% python3 -q
>>> import numpy as np
>>> import numpy.linalg as la
>>> np.set_printoptions(suppress=True, linewidth=140)
>>> rd = lambda a: np.round(a, 1) + 0
>>> A = np.array([[0.0, -1.0, 0.0, 0.0, 0.0, 0.0],
...     [-1.0, -2.0, -1.0, 0.0, 0.0, 0.0],
...     [0.0, -1.0, -3.0, -1.0, 0.0, 0.0],
...     [0.0, 0.0, -1.0, 2.0, -1.0, 0.0],
...     [0.0, 0.0, 0.0, -1.0, -3.0, -1.0],
...     [0.0, 0.0, 0.0, 0.0, -1.0, -1.0]])
>>> ev, V = la.eigh(A)
>>> np.abs(V[:, -1]).round(6).argmax()
np.int64(3)
>>> other = la.invert(A)
Traceback (most recent call last):
  File "<python-input-7>", line 1, in <module>
    other = la.invert(A)
            ^^^^^^^^^
AttributeError: module 'numpy.linalg' has no attribute 'invert'
>>> other = la.inv(A)
>>> rd(la.inv(other))
array([[ 0., -1.,  0.,  0.,  0.,  0.],
       [-1., -2., -1.,  0.,  0.,  0.],
       [ 0., -1., -3., -1.,  0.,  0.],
       [ 0.,  0., -1.,  2., -1.,  0.],
       [ 0.,  0.,  0., -1., -3., -1.],
       [ 0.,  0.,  0.,  0., -1., -1.]])
>>> np.allclose(other, A.T)
False
>>> (np.abs(other) > 1e-9).astype(int)
array([[1, 1, 1, 1, 1, 1],
       [1, 0, 0, 0, 0, 0],
       [1, 0, 1, 1, 1, 1],
       [1, 0, 1, 1, 1, 1],
       [1, 0, 1, 1, 1, 1],
       [1, 0, 1, 1, 1, 1]])
>>> print(rd(other))
[[ 1.7 -1.   0.3  0.1 -0.1  0.1]
 [-1.   0.   0.   0.   0.   0. ]
 [ 0.3  0.  -0.3 -0.1  0.1 -0.1]
 [ 0.1  0.  -0.1  0.4 -0.2  0.2]
 [-0.1  0.   0.1 -0.2 -0.4  0.4]
 [ 0.1  0.  -0.1  0.2  0.4 -1.4]]
>>> rd(la.slogdet(A)[0])
np.float64(1.0)
>>> print(rd(la.eigvalsh(A).min()))
-3.9
>>> [round(float(la.det(A[:i, :i])), 2) + 0 for i in range(1, 7)]
[0.0, -1.0, 3.0, 7.0, -24.0, 17.0]
>>> X = np.load("m.npy")
>>> X
array([[0., 0., 0., 0., 0., 4.],
       [0., 0., 0., 0., 0., 0.],
       [0., 0., 0., 0., 0., 9.],
       [0., 0., 0., 0., 0., 0.],
       [0., 0., 0., 0., 0., 5.],
       [4., 0., 9., 0., 5., 0.]])
>>> r = la.matrix_rank(X)
>>> r
np.int64(2)
>>> N = la.svd(X)[2][r:].T
>>> np.allclose(X @ N, 0)
True
>>> N.shape
(6, 4)
>>> rng = np.random.default_rng(272)
>>> idx = rng.permutation(6)
>>> idx
array([0, 5, 2, 3, 1, 4])
>>> other = A[idx][:, idx]
>>> rd(np.sort(np.abs(la.eigvals(other))))
array([0.5, 0.6, 1.8, 2.4, 3.5, 3.9])
>>> print(rd(la.det(other)), rd(la.det(A[idx])))
17.0 17.0
>>> np.allclose(other, A)
False
>>> np.trace(other)
np.float64(-7.0)
